$ python3 -q
>>> import numpy as np
>>> np.set_printoptions(precision=2, suppress=True, linewidth=140, legacy="1.25")
>>> M = np.loadtxt("sample15.csv", delimiter=",")
>>> M
array([[-0.14,  0.82,  0.55],
       [-0.77,  0.26, -0.59],
       [-0.62, -0.51,  0.6 ]])
>>> M.mean(axis=0)
array([-0.51,  0.19,  0.19])
>>> np.zeros(3, 3)
Traceback (most recent call last):
  File "<python-input-5>", line 1, in <module>
    np.zeros(3, 3)
    ~~~~~~~~^^^^^^
TypeError: Cannot interpret '3' as a data type
>>> arr = np.array([[-0.6, 1.3, 1.7, -0.5, 1.3, -1.9, -1.1],
...     [1.4, -0.4, 0.4, 0.7, -0.7, 0.2, 0.3],
...     [-0.5, -0.4, -1.2, -1.8, -0.1, 0.2, 0.6],
...     [1.2, 1.4, 0.1, -0.6, 0.2, 2.1, 0.5],
...     [0.6, -0.7, 1.9, 0.6, 1.6, 0.5, -0.1]])
>>> r0, v = arr[4], arr[3]
>>> print(r0 @ r0)
7.64
>>> pr = (r0 @ v) / (r0 @ r0) * r0
>>> print(np.linalg.matrix_rank(np.outer(r0, v)))
1
>>> print(round(float((v - pr) @ r0), 2))
0.0
>>> pr
array([ 0.07, -0.08,  0.22,  0.07,  0.19,  0.06, -0.01])
>>> round(np.linalg.norm(r0 + v) ** 2 + np.linalg.norm(r0 - v) ** 2, 2)
32.22
>>> np.linalg.norm(arr, axis=1).argmax()
0
>>> print(np.round(np.linalg.norm(arr[3] - arr[4]), 2))
3.79
>>> np.round(np.linalg.norm(arr, 2), 2)
3.94
>>> np.linalg.norm(arr, axis=0)
array([2.09, 2.11, 2.85, 2.17, 2.19, 2.89, 1.39])
>>> round(np.linalg.norm(arr, 1), 2), np.round(np.linalg.norm(arr, np.inf), 2)
(5.3, 8.4)
>>> np.round(arr[3] @ arr[4], 2)
0.89
>>> sv = 3 * 0.9 ** np.arange(6)
>>> O, _ = np.linalg.qr(np.array([[0.5, -1.2, -0.1, -1.3, -0.5, 0.3],
...     [-1.6, -1.0, 0.2, 0.6, 0.5, -0.6],
...     [0.3, -0.8, 0.8, -0.2, -1.0, -1.6],
...     [-1.0, -2.1, 0.9, 0.1, -0.1, -2.8],
...     [-1.3, -1.4, 2.2, 0.6, -1.8, 1.8],
...     [-0.7, 0.0, -0.1, -0.4, 3.2, 0.7]]))
>>> rng = np.random.default_rng(375434)
>>> A = rng.normal(size=(20, 6)) * sv @ O
>>> A
array([[ 3.17,  0.6 ,  1.01, -5.72,  3.18, -1.2 ],
       [ 1.9 ,  3.38,  0.43,  0.12, -1.67, -2.58],
       [ 0.03, -2.03,  3.  ,  0.01, -0.4 , -0.08],
       [ 0.54,  1.47, -0.55, -0.84, -0.76, -5.03],
       [ 3.09, -3.24,  1.95, -0.54,  2.26, -3.94],
       [-3.67, -5.46,  0.83,  4.13, -0.41,  0.19],
       [-0.9 ,  0.95, -0.9 ,  2.51, -1.65,  0.34],
       [-1.08,  3.69,  2.93,  1.19,  0.44,  8.14],
       [-3.67,  0.74, -2.5 ,  2.48, -1.09, -5.39],
       [-1.48, -0.24,  2.77,  0.93, -3.89,  0.92],
       [-0.98,  0.96, -4.39, -0.31,  4.95, -0.66],
       [ 3.5 , -1.54,  0.67,  2.1 , -0.52, -6.36],
       [-1.7 , -1.94, -0.38, -0.78,  2.4 , -1.85],
       [ 1.05, -1.42,  2.42,  0.22, -1.46,  0.12],
       [-3.  , -0.74, -3.21,  3.49, -1.17,  1.06],
       [ 1.29, -1.19,  2.04,  0.08,  0.3 ,  3.42],
       [ 2.1 , -3.05,  0.46,  0.57, -0.87, -5.62],
       [-4.75, -4.85,  0.5 , -0.48, -3.05,  1.62],
       [ 1.88, -3.08, -2.76,  0.16,  1.99,  0.19],
       [ 0.68,  1.37,  2.28,  1.96, -2.66,  5.58]])
>>> gram = np.cov(A, rowvar=False)
>>> gram.shape
(6, 6)
>>> np.median(A, axis=0)
array([ 0.28, -0.97,  0.59,  0.19, -0.64,  0.02])
>>> np.argwhere(np.triu(np.abs(np.corrcoef(A.T)) > 0.8, 1))
array([], shape=(0, 2), dtype=int64)
>>> np.linalg.eigvalsh(gram)[::-1]
array([15.75,  9.05,  6.21,  5.4 ,  2.29,  0.99])
>>> print(np.argsort(-A.std(axis=0).round(6), kind="stable"))
[5 1 0 4 2 3]
